% ipython --no-banner

In [1]: import numpy as np

In [2]: import numpy.linalg as la

In [3]: np.set_printoptions(precision=2, suppress=True, linewidth=160)

In [4]: Y = np.array([[4, 2, -3, -1, 0, -3],
   ...:     [5, -2, 0, -2, -4, -1],
   ...:     [-3, 4, 1, -3, -3, -4],
   ...:     [5, 5, 3, 5, 4, -3]])

In [5]: E = Y.T @ Y

In [6]: E
Out[6]: 
array([[ 75,  11,   0,  20,   9, -20],
       [ 11,  49,  13,  15,  16, -35],
       [  0,  13,  19,  15,   9,  -4],
       [ 20,  15,  15,  39,  37,   2],
       [  9,  16,   9,  37,  41,   4],
       [-20, -35,  -4,   2,   4,  35]])

In [7]: ang = np.radians(90)

In [8]: R = np.eye(6)

In [9]: R[2, 2] = R[1, 1] = np.cos(ang)

In [10]: R[2, 1], R[1, 2] = -np.sin(ang), np.sin(ang)

In [11]: R.round(2) + 0
Out[11]: 
array([[ 1.,  0.,  0.,  0.,  0.,  0.],
       [ 0.,  0.,  1.,  0.,  0.,  0.],
       [ 0., -1.,  0.,  0.,  0.,  0.],
       [ 0.,  0.,  0.,  1.,  0.,  0.],
       [ 0.,  0.,  0.,  0.,  1.,  0.],
       [ 0.,  0.,  0.,  0.,  0.,  1.]])

In [12]: Y = E @ R.T

In [13]: round(float(la.det(R)), 2), np.trace(R)
Out[13]: (1.0, np.float64(4.0))

In [14]: Y.round(2) + 0
Out[14]: 
array([[ 75.,   0., -11.,  20.,   9., -20.],
       [ 11.,  13., -49.,  15.,  16., -35.],
       [  0.,  19., -13.,  15.,   9.,  -4.],
       [ 20.,  15., -15.,  39.,  37.,   2.],
       [  9.,   9., -16.,  37.,  41.,   4.],
       [-20.,  -4.,  35.,   2.,   4.,  35.]])

In [15]: Y = E / np.sqrt((E ** 2).mean(axis=1, keepdims=True))

In [16]: la.matrix_rank(Y) == la.matrix_rank(E)
Out[16]: np.True_

In [17]: r = la.matrix_rank(E)

In [18]: r
Out[18]: np.int64(4)

In [19]: null = la.svd(E)[2][r:].T

In [20]: [int(la.matrix_rank(np.delete(E, i, axis=0))) for i in range(6)]
Out[20]: [4, 4, 4, 4, 4, 4]

In [21]: [int(la.matrix_rank(E[:, :j + 1])) for j in range(6)]
Out[21]: [1, 2, 3, 4, 4, 4]

In [22]: np.allclose(E @ null, 0)
Out[22]: True

In [23]: null.shape
Out[23]: (6, 2)

In [24]: np.round(E @ null, 2) + 0
Out[24]: 
array([[0., 0.],
       [0., 0.],
       [0., 0.],
       [0., 0.],
       [0., 0.],
       [0., 0.]])

In [25]: la.matrix_rank(E.T @ E), la.matrix_rank(E @ E.T)
Out[25]: (np.int64(4), np.int64(4))
